% ipython --no-banner

In [1]: import numpy as np

In [2]: np.set_printoptions(precision=2, suppress=True, linewidth=120)

In [3]: arr = np.load("m.npy")

In [4]: arr
Out[4]: 
array([[-2., -3.,  0.,  0., -3.,  0.,  0.],
       [-3., -2.,  0.,  0., -3.,  0.,  0.],
       [ 0.,  0., -2., -3.,  0.,  0., -3.],
       [ 0.,  0., -3., -2.,  0.,  0., -3.],
       [-3., -3.,  0.,  0., -2.,  0.,  0.],
       [ 0.,  0.,  0.,  0.,  0., -2.,  0.],
       [ 0.,  0., -3., -3.,  0.,  0., -2.]])

In [5]: M2 = np.linalg.inv(arr)

In [6]: np.allclose(M2, arr.T)
Out[6]: False

In [7]: (np.abs(M2) > 1e-9).astype(int)
Out[7]: 
array([[1, 1, 0, 0, 1, 0, 0],
       [1, 1, 0, 0, 1, 0, 0],
       [0, 0, 1, 1, 0, 0, 1],
       [0, 0, 1, 1, 0, 0, 1],
       [1, 1, 0, 0, 1, 0, 0],
       [0, 0, 0, 0, 0, 1, 0],
       [0, 0, 1, 1, 0, 0, 1]])

In [8]: round(float(np.linalg.cond(arr)), 2)
Out[8]: 8.0

In [9]: np.linalg.det(arr) * M2
Out[9]: 
array([[-80.,  48.,   0.,   0.,  48.,   0.,   0.],
       [ 48., -80.,   0.,   0.,  48.,   0.,   0.],
       [  0.,   0., -80.,  48.,   0.,   0.,  48.],
       [  0.,   0.,  48., -80.,   0.,   0.,  48.],
       [ 48.,  48.,  -0.,  -0., -80.,  -0.,  -0.],
       [  0.,   0.,   0.,   0.,   0.,  64.,   0.],
       [ -0.,  -0.,  48.,  48.,  -0.,  -0., -80.]])

In [10]: O, Rm = np.linalg.qr(arr)

In [11]: np.round(abs(Rm[0, 0]), 2), round(np.linalg.norm(arr[:, 0]), 2)
Out[11]: (np.float64(4.69), np.float64(4.69))

In [12]: Rm
Out[12]: 
array([[ 4.69,  4.48,  0.  ,  0.  ,  4.48,  0.  ,  0.  ],
       [ 0.  , -1.4 ,  0.  ,  0.  , -0.68,  0.  ,  0.  ],
       [ 0.  ,  0.  ,  4.69,  4.48,  0.  ,  0.  ,  4.48],
       [ 0.  ,  0.  ,  0.  , -1.4 ,  0.  ,  0.  , -0.68],
       [ 0.  ,  0.  ,  0.  ,  0.  ,  1.22,  0.  ,  0.  ],
       [ 0.  ,  0.  ,  0.  ,  0.  ,  0.  , -2.  ,  0.  ],
       [ 0.  ,  0.  ,  0.  ,  0.  ,  0.  ,  0.  ,  1.22]])

In [13]: O @ Rm
Out[13]: 
array([[-2., -3.,  0.,  0., -3.,  0.,  0.],
       [-3., -2.,  0.,  0., -3.,  0.,  0.],
       [ 0.,  0., -2., -3.,  0.,  0., -3.],
       [ 0.,  0., -3., -2.,  0.,  0., -3.],
       [-3., -3.,  0.,  0., -2.,  0.,  0.],
       [ 0.,  0.,  0.,  0.,  0., -2.,  0.],
       [ 0.,  0., -3., -3.,  0.,  0., -2.]])

In [14]: np.abs(np.diag(Rm))
Out[14]: array([4.69, 1.4 , 4.69, 1.4 , 1.22, 2.  , 1.22])

In [15]: O.shape, Rm.shape
Out[15]: ((7, 7), (7, 7))
